% ipython --no-banner

In [1]: import numpy as np

In [2]: np.set_printoptions(precision=2, suppress=True, linewidth=200, legacy="1.25")

In [3]: arr = np.loadtxt("block18.csv", delimiter=",")

In [4]: print(arr)
[[ 1.  1. -1. -1.  1.  1. -1. -1.]
 [ 1.  1.  1.  1. -1. -1. -1. -1.]
 [ 1. -1.  1. -1. -1.  1. -1.  1.]
 [ 1. -1. -1.  1.  1. -1. -1.  1.]]

In [5]: r0, g = arr[2], arr[1]

In [6]: print(r0 @ g)
0.0

In [7]: print(r0 @ r0)
8.0

In [8]: p = (r0 @ g) / (r0 @ r0) * r0

In [9]: print(np.linalg.matrix_rank(np.outer(r0, g)))
1

In [10]: print(round(float(np.linalg.norm(arr) ** 2 / np.linalg.norm(arr, 2) ** 2), 2))
4.0

In [11]: print(arr[1] @ arr[0])
0.0

In [12]: print(round(np.linalg.norm(arr, "nuc"), 2))
11.31

In [13]: print(np.linalg.norm(arr, axis=1).argmax())
0

In [14]: print(round(np.linalg.norm(arr, 1), 2), round(float(np.linalg.norm(arr, np.inf)), 2))
4.0 8.0

In [15]: print(round(float(np.linalg.norm(arr[1], 1)), 2), np.round(np.linalg.norm(arr[1], np.inf), 2))
8.0 1.0

In [16]: print(arr.sum(axis=1))
[0. 0. 0. 0.]

In [17]: print(arr.shape)
(4, 8)

In [18]: print(np.diff(arr, axis=0))
[[ 0.  0.  2.  2. -2. -2.  0.  0.]
 [ 0. -2.  0. -2.  0.  2.  0.  2.]
 [ 0.  0. -2.  2.  2. -2.  0.  0.]]

In [19]: print(np.linalg.matrix_rank(arr))
4

In [20]: M2 = np.array([[1, -3, 0, 0, -3, 1, 1, 0],
    ...:     [-2, 0, 2, -2, 2, -2, 2, 2],
    ...:     [-3, -1, 3, -1, -3, 3, 2, 3],
    ...:     [-3, -1, 3, -3, -2, 1, -2, -2],
    ...:     [2, 2, 3, -1, 0, 3, 0, 1],
    ...:     [2, 3, -1, -1, 3, -3, -2, -3],
    ...:     [1, -2, 0, -3, 2, 2, 2, -1],
    ...:     [-2, 0, 2, 1, 2, 0, 1, -1]])

In [21]: M2[-1] = M2[0]

In [22]: mat = M2 + 0.05 * np.eye(8)

In [23]: print(mat)
[[ 1.05 -3.    0.    0.   -3.    1.    1.    0.  ]
 [-2.    0.05  2.   -2.    2.   -2.    2.    2.  ]
 [-3.   -1.    3.05 -1.   -3.    3.    2.    3.  ]
 [-3.   -1.    3.   -2.95 -2.    1.   -2.   -2.  ]
 [ 2.    2.    3.   -1.    0.05  3.    0.    1.  ]
 [ 2.    3.   -1.   -1.    3.   -2.95 -2.   -3.  ]
 [ 1.   -2.    0.   -3.    2.    2.    2.05 -1.  ]
 [ 1.   -3.    0.    0.   -3.    1.    1.    0.05]]

In [24]: print(np.linalg.matrix_rank(mat, rtol=0.1))
6

In [25]: print([round(float(x), 2) for x in np.linalg.svd(mat, compute_uv=False)[:3]])
[10.84, 7.04, 5.73]

In [26]: m1 = np.loadtxt("a.csv", delimiter=",")

In [27]: print(m1)
[[ 2.24 -3.68  0.34  2.82  1.91 -1.61  1.93 -2.1  -0.05 -0.27]
 [-1.06  1.78 -0.16 -1.41 -1.    0.76 -1.02  1.13  0.01  0.2 ]
 [ 1.06 -1.76  0.31  1.41  0.93 -0.83  1.02 -1.14  0.1  -0.19]
 [-0.03  0.01  0.    0.04 -0.02  0.07 -0.07  0.02  0.01  0.18]
 [ 1.03 -1.86  0.1   1.4   1.02 -0.8   1.02 -1.14  0.05 -0.05]
 [-2.18  3.61 -0.37 -2.77 -1.99  1.6  -1.96  2.18 -0.06  0.15]
 [ 0.03 -0.03  0.   -0.04  0.04  0.08  0.04  0.   -0.01  0.01]
 [ 2.18 -3.67  0.47  2.71  1.94 -1.62  2.05 -2.06 -0.02 -0.22]
 [-0.01  0.06  0.04  0.03 -0.01  0.01 -0.05  0.11 -0.03  0.07]
 [-1.02  1.78 -0.11 -1.42 -1.06  0.8  -1.05  1.14  0.07  0.12]
 [ 1.03 -1.79  0.27  1.46  0.94 -0.78  1.02 -1.11 -0.03 -0.08]
 [-0.11  0.02  0.05 -0.12  0.02 -0.07  0.01 -0.03  0.11  0.05]
 [-1.15  1.77 -0.26 -1.34 -0.99  0.74 -0.97  1.09  0.01  0.19]
 [ 2.14 -3.59  0.53  2.77  2.06 -1.54  1.91 -2.26 -0.02 -0.24]
 [-2.19  3.57 -0.33 -2.9  -1.94  1.59 -2.02  2.23  0.06  0.23]
 [-0.05 -0.04  0.02  0.   -0.08  0.09  0.06  0.06 -0.06  0.1 ]
 [-1.14  1.79 -0.12 -1.33 -1.07  0.84 -0.97  1.12  0.03  0.  ]
 [-2.2   3.61 -0.29 -2.74 -2.1   1.61 -1.89  2.18  0.01  0.23]
 [-1.06  1.75 -0.19 -1.42 -0.97  0.76 -1.09  0.95  0.04 -0.01]
 [-1.13  1.81 -0.24 -1.47 -0.92  0.83 -0.91  1.1   0.01  0.08]
 [ 2.12 -3.59  0.37  2.78  1.97 -1.57  1.98 -2.27 -0.04 -0.16]
 [ 0.05  0.04 -0.02 -0.07 -0.01  0.05  0.02  0.03  0.06  0.06]
 [ 2.27 -3.5   0.37  2.85  2.01 -1.58  2.05 -2.23  0.03 -0.18]
 [ 2.2  -3.63  0.42  2.85  1.98 -1.61  2.   -2.14  0.06 -0.14]
 [ 2.16 -3.57  0.47  2.86  2.01 -1.64  2.02 -2.17 -0.01 -0.19]
 [ 1.12 -1.78  0.2   1.41  1.   -0.86  1.04 -1.08 -0.07 -0.15]
 [-2.2   3.63 -0.38 -2.79 -2.02  1.58 -2.04  2.15 -0.08  0.19]
 [ 1.06 -1.68  0.15  1.47  1.02 -0.77  0.89 -1.12 -0.04 -0.07]
 [ 1.15 -1.86  0.23  1.41  0.98 -0.79  0.99 -1.09  0.05 -0.02]
 [ 2.28 -3.56  0.41  2.82  2.07 -1.64  2.01 -2.2   0.01 -0.2 ]
 [-2.2   3.61 -0.36 -2.86 -1.98  1.58 -2.08  2.18 -0.01  0.19]
 [-1.15  1.85 -0.15 -1.36 -1.05  0.85 -0.97  1.04  0.05  0.09]
 [-2.26  3.59 -0.35 -2.86 -2.03  1.66 -1.96  2.09  0.05  0.33]
 [ 0.07  0.09  0.04 -0.05 -0.02  0.07  0.02 -0.05  0.    0.06]
 [-2.19  3.58 -0.39 -2.9  -2.02  1.69 -1.97  2.19 -0.08  0.28]
 [-1.15  1.87 -0.3  -1.44 -1.1   0.79 -1.05  1.13  0.01  0.11]
 [ 1.13 -1.78  0.19  1.3   0.97 -0.78  1.08 -1.08  0.03 -0.07]]

In [28]: cen = (m1 - m1.mean(axis=0)) / m1.std(axis=0)

In [29]: print(cen.std(axis=0))
[1. 1. 1. 1. 1. 1. 1. 1. 1. 1.]

In [30]: print(np.argwhere(np.abs(cen) > 2))
[[11  8]]

In [31]: c = np.linalg.lstsq(np.delete(cen, 7, axis=1), cen[:, 7])[0]

In [32]: print(c)
[ 0.13  0.17  0.01 -0.48 -0.57 -0.17 -0.07 -0.01  0.02]

In [33]: print(np.linalg.matrix_rank(m1, rtol=0.1))
1

In [34]: print(round(np.log10(np.linalg.cond(m1))))
2

In [35]: print(round(float(np.linalg.norm(m1, 2) / np.linalg.norm(m1)), 2))
1.0

In [36]: print(np.abs(np.linalg.svd(m1)[2][-1]))
[0.15 0.12 0.06 0.29 0.41 0.62 0.02 0.33 0.41 0.21]

In [37]: print(np.linalg.cond(m1) > 100)
True

In [38]: feats = np.array([[3, 2, 5, 5, 1],
    ...:     [2, 0, 2, 4, 0],
    ...:     [4, 3, 5, 4, 0],
    ...:     [0, 2, 2, 2, 3],
    ...:     [0, 1, 5, 4, 5]])

In [39]: feats[0] = feats[1]

In [40]: print(feats)
[[2 0 2 4 0]
 [2 0 2 4 0]
 [4 3 5 4 0]
 [0 2 2 2 3]
 [0 1 5 4 5]]

In [41]: # row 1 repeats row 0

In [42]: U, sv, Vt = np.linalg.svd(feats)

In [43]: print(np.argmax(sv[:-1] / (sv[1:] + 1e-6)) + 1)
4

In [44]: print(sv.round(2) + 0)
[12.69  5.55  2.95  1.2   0.  ]

In [45]: M2 = U[:, :4] @ np.diag(sv[:4]) @ Vt[:4]

In [46]: print(np.round(np.abs(feats - M2).max(), 2))
0.0

In [47]: print(np.linalg.matrix_rank(M2))
4

In [48]: print(np.linalg.matrix_rank(feats, rtol=0.05))
4

In [49]: print(M2.round(2) + 0)
[[2. 0. 2. 4. 0.]
 [2. 0. 2. 4. 0.]
 [4. 3. 5. 4. 0.]
 [0. 2. 2. 2. 3.]
 [0. 1. 5. 4. 5.]]

In [50]: print(round(float(np.linalg.norm(feats - M2, 2)), 2), np.round(sv[4], 2))
0.0 0.0

In [51]: rank = np.linalg.matrix_rank(feats)

In [52]: print(rank)
4

In [53]: N = np.linalg.svd(feats)[2][rank:].T

In [54]: print(N @ N.T)
[[ 0.56 -0.19 -0.19 -0.19  0.38]
 [-0.19  0.06  0.06  0.06 -0.13]
 [-0.19  0.06  0.06  0.06 -0.13]
 [-0.19  0.06  0.06  0.06 -0.12]
 [ 0.38 -0.13 -0.13 -0.12  0.25]]

In [55]: print([int(np.linalg.matrix_rank(feats[:i])) for i in range(1, len(feats) + 1)])
[1, 1, 2, 3, 4]

In [56]: print(N.shape)
(5, 1)

In [57]: print(N[:, 0] / N[np.abs(N[:, 0]).round(6).argmax(), 0])
[ 1.   -0.33 -0.33 -0.33  0.67]
